$ python3 -q
>>> import numpy as np
>>> np.set_printoptions(suppress=True, linewidth=140)
>>> K = np.array([[-3, -3, -3, -3],
...     [-3, -6, -6, -6],
...     [-3, -6, -9, -9],
...     [-3, -6, -9, -12]])
>>> np.all(np.linalg.eigvalsh(K) > 0)
np.False_
>>> x = np.array([1, 1, 0, 0])
>>> target = K @ x
>>> target
array([-6, -9, -9, -9])
>>> np.round(np.linalg.solve(K, target + K[:, 3]), 2)
array([ 1.,  1., -0.,  1.])
>>> np.round(np.linalg.solve(K, K[:, 0]), 2)
array([ 1., -0., -0., -0.])
>>> np.round(np.linalg.solve(K, -1 * target), 2)
array([-1., -1., -0., -0.])
>>> ev, evecs = np.linalg.eig(K)
>>> ev.round(2)
array([-24.87,  -3.  ,  -1.28,  -0.85])
>>> np.round(K @ evecs[:, 0] - ev[0] * evecs[:, 0], 2) + 0
array([0., 0., 0., 0.])
>>> np.round(np.prod(ev), 2)
np.float64(81.0)
>>> np.round(np.sort(np.linalg.eigvals(np.linalg.inv(K))), 2)
array([-1.18, -0.78, -0.33, -0.04])
>>> F = np.loadtxt("a.csv", delimiter=",")
>>> F
array([[-0.99,  0.92,  1.  ,  0.99, -0.27,  1.  ,  1.  , -0.99,  0.2 , -1.  ],
       [-1.  , -0.13,  0.99,  0.99,  0.37,  0.75,  0.2 , -0.92, -0.91, -1.  ],
       [-0.4 , -0.48,  0.88, -0.16,  0.05,  0.74,  1.  ,  0.56, -0.72, -0.16],
       [ 0.83,  0.97, -0.55,  0.99, -0.87,  0.48,  0.03, -0.37, -0.49, -0.83],
       [ 0.11, -0.84,  0.18,  0.75, -0.6 , -0.83, -0.63,  1.  , -1.  ,  1.  ],
       [-1.  , -0.71,  0.96,  0.48,  0.66,  0.37,  0.05, -0.72, -0.49, -0.95],
       [ 0.86, -0.03, -0.94, -0.99,  0.61, -0.6 , -0.94, -0.77,  1.  ,  0.59],
       [ 0.99,  0.24, -1.  , -0.48, -0.57, -0.98, -1.  ,  0.9 , -0.35,  1.  ],
       [-0.92,  0.73,  0.96,  0.99, -0.49,  0.9 ,  0.98, -0.63, -0.89, -0.99],
       [ 0.75,  0.72,  0.21, -0.07, -0.27,  0.85,  0.99, -0.51,  0.85, -0.78],
       [ 0.52, -0.35, -0.77,  0.13, -0.26, -0.87, -0.99,  0.82, -0.88,  0.96],
       [ 0.97,  0.28, -0.94, -0.98,  0.34, -0.26, -0.31, -0.53,  1.  ,  0.73]])
>>> assert K == K.T
Traceback (most recent call last):
  File "<python-input-17>", line 1, in <module>
    assert K == K.T
           ^^^^^^^^
ValueError: The truth value of an array with more than one element is ambiguous. Use a.any() or a.all()
>>> (K + K.T) / 2
array([[ -3.,  -3.,  -3.,  -3.],
       [ -3.,  -6.,  -6.,  -6.],
       [ -3.,  -6.,  -9.,  -9.],
       [ -3.,  -6.,  -9., -12.]])
>>> np.allclose(K @ K.T, K.T @ K)
True
>>> np.allclose(K, K.T)
True
>>> K @ K
array([[ 36,  63,  81,  90],
       [ 63, 117, 153, 171],
       [ 81, 153, 207, 234],
       [ 90, 171, 234, 270]])
>>> (K - K.T) / 2
array([[0., 0., 0., 0.],
       [0., 0., 0., 0.],
       [0., 0., 0., 0.],
       [0., 0., 0., 0.]])
>>> rng = np.random.default_rng(37556)
>>> lab = rng.permutation(10)
>>> A2 = F[:, lab] * rng.choice([-1, 1], 10)
>>> A2
array([[ 1.  ,  1.  ,  0.92,  0.2 , -1.  , -1.  , -0.99, -0.99, -0.99, -0.27],
       [ 0.99,  1.  , -0.13, -0.91, -0.2 , -0.75, -0.99, -1.  , -0.92,  0.37],
       [ 0.88,  0.16, -0.48, -0.72, -1.  , -0.74,  0.16, -0.4 ,  0.56,  0.05],
       [-0.55,  0.83,  0.97, -0.49, -0.03, -0.48, -0.99,  0.83, -0.37, -0.87],
       [ 0.18, -1.  , -0.84, -1.  ,  0.63,  0.83, -0.75,  0.11,  1.  , -0.6 ],
       [ 0.96,  0.95, -0.71, -0.49, -0.05, -0.37, -0.48, -1.  , -0.72,  0.66],
       [-0.94, -0.59, -0.03,  1.  ,  0.94,  0.6 ,  0.99,  0.86, -0.77,  0.61],
       [-1.  , -1.  ,  0.24, -0.35,  1.  ,  0.98,  0.48,  0.99,  0.9 , -0.57],
       [ 0.96,  0.99,  0.73, -0.89, -0.98, -0.9 , -0.99, -0.92, -0.63, -0.49],
       [ 0.21,  0.78,  0.72,  0.85, -0.99, -0.85,  0.07,  0.75, -0.51, -0.27],
       [-0.77, -0.96, -0.35, -0.88,  0.99,  0.87, -0.13,  0.52,  0.82, -0.26],
       [-0.94, -0.73,  0.28,  1.  ,  0.31,  0.26,  0.98,  0.97, -0.53,  0.34]])
>>> Uu, _, VT = np.linalg.svd(F.T @ A2)
>>> np.round(Uu @ VT, 2) + 0
array([[ 0.,  0.,  0.,  0.,  0.,  0.,  0.,  1.,  0.,  0.],
       [ 0.,  0.,  1.,  0.,  0.,  0.,  0.,  0.,  0.,  0.],
       [ 1.,  0.,  0.,  0.,  0.,  0.,  0.,  0.,  0.,  0.],
       [ 0.,  0.,  0.,  0.,  0.,  0., -1.,  0.,  0.,  0.],
       [ 0.,  0.,  0.,  0.,  0.,  0.,  0.,  0.,  0.,  1.],
       [ 0.,  0.,  0.,  0.,  0., -1.,  0.,  0.,  0.,  0.],
       [ 0.,  0.,  0.,  0., -1.,  0.,  0.,  0.,  0.,  0.],
       [ 0.,  0.,  0.,  0.,  0.,  0.,  0.,  0.,  1.,  0.],
       [ 0.,  0.,  0.,  1.,  0.,  0.,  0.,  0.,  0.,  0.],
       [ 0., -1.,  0.,  0.,  0.,  0.,  0.,  0.,  0.,  0.]])
>>> lab
array([2, 9, 1, 8, 6, 5, 3, 0, 7, 4])
>>> E = np.load("sample17.npy")
>>> E
array([[ 0, -7,  9, -8, -7,  7,  1, -7, -5],
       [ 0,  0, -9, -7,  3, -9, -8,  0,  1],
       [ 0,  0,  0, -4,  6,  6, -8,  1,  8],
       [ 0,  0,  0,  0, -1, -6, -9, -8,  0],
       [ 0,  0,  0,  0,  0,  5,  1,  5, -5],
       [ 0,  0,  0,  0,  0,  0,  3, -6, -8],
       [ 0,  0,  0,  0,  0,  0,  0, -2,  1],
       [ 0,  0,  0,  0,  0,  0,  0,  0,  1],
       [ 0,  0,  0,  0,  0,  0,  0,  0,  0]])
>>> np.argsort(-np.linalg.norm(E, axis=0).round(6), kind="stable")[:3]
array([5, 6, 8])
>>> np.round(np.linalg.norm(E, axis=0), 2)
array([ 0.  ,  7.  , 12.73, 11.36,  9.75, 15.07, 14.83, 13.38, 13.45])
>>> round(float(np.linalg.norm(E, 1)), 2), round(np.linalg.norm(E, np.inf), 2)
(33.0, np.float64(51.0))
>>> round(float(np.linalg.norm(E[2] - E[0])), 2)
25.1
>>> lab = rng.permutation(9)
>>> lab
array([5, 0, 3, 2, 8, 7, 6, 4, 1])
>>> A2 = E[lab][:, lab]
>>> round(float(np.linalg.det(A2)), 2), round(np.linalg.det(E[lab]), 2)
(0.0, np.float64(0.0))
>>> np.allclose(A2, E)
False
>>> Uu, sv, VT = np.linalg.svd(E)
>>> evecs = VT[:(sv > 1e-8).sum()]
>>> x = E[1] + 4 * E[5] + rng.integers(2) * np.eye(9)[0]
>>> x
array([  0.,   0.,  -9.,  -7.,   3.,  -9.,   4., -24., -31.])
>>> np.allclose(evecs.T @ evecs @ x, x)
True
>>> np.linalg.matrix_rank(np.vstack([E, x]))
np.int64(8)
>>> Uu, sv, VT = np.linalg.svd(E)
>>> np.argmax(sv[:-1] / (sv[1:] + 1e-6)) + 1
np.int64(8)
>>> A2 = Uu[:, :8] @ np.diag(sv[:8]) @ VT[:8]
>>> np.linalg.matrix_rank(A2)
np.int64(8)
>>> A2.round(2) + 0
array([[ 0., -7.,  9., -8., -7.,  7.,  1., -7., -5.],
       [ 0.,  0., -9., -7.,  3., -9., -8.,  0.,  1.],
       [ 0.,  0.,  0., -4.,  6.,  6., -8.,  1.,  8.],
       [ 0.,  0.,  0.,  0., -1., -6., -9., -8.,  0.],
       [ 0.,  0.,  0.,  0.,  0.,  5.,  1.,  5., -5.],
       [ 0.,  0.,  0.,  0.,  0.,  0.,  3., -6., -8.],
       [ 0.,  0.,  0.,  0.,  0.,  0.,  0., -2.,  1.],
       [ 0.,  0.,  0.,  0.,  0.,  0.,  0.,  0.,  1.],
       [ 0.,  0.,  0.,  0.,  0.,  0.,  0.,  0.,  0.]])
>>> W0 = np.loadtxt("m.csv", delimiter=",")
>>> W0
array([[0., 0., 1., 0.],
       [0., 0., 1., 1.],
       [1., 1., 0., 0.],
       [0., 1., 0., 0.]])
>>> (W0 + W0.T) / 2
array([[0., 0., 1., 0.],
       [0., 0., 1., 1.],
       [1., 1., 0., 0.],
       [0., 1., 0., 0.]])
>>> np.round(np.abs(np.linalg.eigvals(W0)).max(), 2)
np.float64(1.62)
>>> np.allclose(W0 @ W0.T, W0.T @ W0)
True
>>> Q = W0.astype(float).copy()
>>> for j in range(4):
...     Q[:, j] -= Q[:, :j] @ (Q[:, :j].T @ Q[:, j])
...     Q[:, j] /= np.linalg.norm(Q[:, j])
... 
>>> np.round(Q.T @ W0, 2) + 0
array([[1.  , 1.  , 0.  , 0.  ],
       [0.  , 1.  , 0.  , 0.  ],
       [0.  , 0.  , 1.41, 0.71],
       [0.  , 0.  , 0.  , 0.71]])
>>> np.round(Q.T @ Q, 2) + 0
array([[1., 0., 0., 0.],
       [0., 1., 0., 0.],
       [0., 0., 1., 0.],
       [0., 0., 0., 1.]])
>>> [round(float(np.linalg.det(W0[:i, :i])), 2) + 0 for i in range(1, 5)]
[0.0, 0.0, 0.0, 1.0]
>>> A2 = np.array([[-7, 6, -2], [-2, 6, 4]])
>>> cent = np.kron(A2, W0)
>>> np.round(np.linalg.norm(cent, 2), 2), np.round(np.linalg.norm(A2, 2) * np.linalg.norm(W0, 2), 2)
(np.float64(17.55), np.float64(17.55))
>>> np.linalg.matrix_rank(cent)
np.int64(8)
>>> A2 = np.array([[0, 2], [2, 2], [0, 1], [2, 1]])
>>> K @ A2
array([[-12, -18],
       [-24, -30],
       [-30, -36],
       [-36, -39]])
>>> np.einsum("ij->j", K)
array([-12, -21, -27, -30])
>>> np.vstack([K, A2.T]).shape
(6, 4)
>>> np.einsum("ij,ij->i", K, K)
array([ 36, 117, 207, 270])
>>> np.linalg.matrix_rank(np.vstack([K, A2.T]))
np.int64(4)
>>> np.einsum("ik,kj->ji", K, A2)
array([[-12, -24, -30, -36],
       [-18, -30, -36, -39]])
>>> A2.T @ K.T
array([[-12, -24, -30, -36],
       [-18, -30, -36, -39]])
>>> J = np.array([[-2, -3, -3, -3, 1, 5, -1, 5, -5],
...     [-5, -2, 3, -2, 5, 4, 4, 0, -4],
...     [-3, -4, -5, -1, -5, -2, 4, -4, 0],
...     [-4, 0, -5, 3, -4, -2, 3, 5, 1],
...     [1, -2, -5, 2, 4, 3, -5, -3, 4],
...     [2, 4, 1, -1, 2, -5, 5, -4, -3],
...     [-2, -3, -2, -1, -5, -3, -4, -4, -2],
...     [4, 2, 4, -5, -5, 1, -5, 2, 0],
...     [-4, -3, 0, -4, -4, 4, -4, 2, -2],
...     [-4, 2, 0, -5, 4, -1, -2, 2, 4],
...     [4, 1, 1, -1, -1, -4, 4, 1, 0],
...     [4, 2, -5, 2, -1, -1, 0, 0, 4]])
>>> J[:, 8] = -3 * J[:, 7]
>>> J
array([[ -2,  -3,  -3,  -3,   1,   5,  -1,   5, -15],
       [ -5,  -2,   3,  -2,   5,   4,   4,   0,   0],
       [ -3,  -4,  -5,  -1,  -5,  -2,   4,  -4,  12],
       [ -4,   0,  -5,   3,  -4,  -2,   3,   5, -15],
       [  1,  -2,  -5,   2,   4,   3,  -5,  -3,   9],
       [  2,   4,   1,  -1,   2,  -5,   5,  -4,  12],
       [ -2,  -3,  -2,  -1,  -5,  -3,  -4,  -4,  12],
       [  4,   2,   4,  -5,  -5,   1,  -5,   2,  -6],
       [ -4,  -3,   0,  -4,  -4,   4,  -4,   2,  -6],
       [ -4,   2,   0,  -5,   4,  -1,  -2,   2,  -6],
       [  4,   1,   1,  -1,  -1,  -4,   4,   1,  -3],
       [  4,   2,  -5,   2,  -1,  -1,   0,   0,   0]])
>>> t3 = np.stack([J, 2 * J, J[::-1]])
>>> (t3 @ J.T).shape
(3, 12, 12)
>>> np.einsum("bij,cij->bc", t3, t3)
array([[2130, 4260,   32],
       [4260, 8520,   64],
       [  32,   64, 2130]])
>>> t3.sum(axis=0)
array([[ -2,  -7, -14,  -7,   2,  14,  -3,  15, -45],
       [-11,  -5,  10,  -7,  14,   8,  16,   1,  -3],
       [-13, -10, -15,  -8, -11,  -7,  10, -10,  30],
       [-16,  -3, -15,   5, -16,  -2,   5,  17, -51],
       [  7,  -4, -11,   1,   7,  10, -20,  -7,  21],
       [  4,   9,   1,  -4,   1, -18,  11, -16,  48],
       [ -4,  -5,  -5,  -4, -13, -14,  -7, -16,  48],
       [ 13,   4,   7, -13, -11,   6, -20,   3,  -9],
       [-16,  -9,  -5,  -9, -16,  10,  -9,  11, -33],
       [-15,   2,  -5, -16,   7,  -5,  -2,   2,  -6],
       [  7,   1,   6,  -5,   2,  -8,  16,   3,  -9],
       [ 10,   3, -18,   3,  -2,   2,  -1,   5, -15]])
>>> cov = J.T @ J
>>> (J @ J.T).shape
(12, 12)
>>> np.diag(cov)
array([ 143,   80,  140,  100,  171,  127,  169,  120, 1080])
>>> np.linalg.matrix_rank(cov)
np.int64(8)
>>> cov
array([[ 143,   64,   27,   29,   -6,  -45,   -9,  -25,   75],
       [  64,   80,   42,    7,   29,  -50,   23,    6,  -18],
       [  27,   42,  140,  -47,   33,    8,    2,    8,  -24],
       [  29,    7,  -47,  100,   11,  -27,   36,  -23,   69],
       [  -6,   29,   33,   11,  171,   40,   26,   -6,   18],
       [ -45,  -50,    8,  -27,   40,  127,  -66,   50, -150],
       [  -9,   23,    2,   36,   26,  -66,  169,  -13,   39],
       [ -25,    6,    8,  -23,   -6,   50,  -13,  120, -360],
       [  75,  -18,  -24,   69,   18, -150,   39, -360, 1080]])
>>> np.round(np.linalg.eigvalsh(cov)[::-1], 2) + 0
array([1238.16,  250.16,  213.48,  192.16,  135.04,   55.24,   36.75,    9.02,    0.  ])
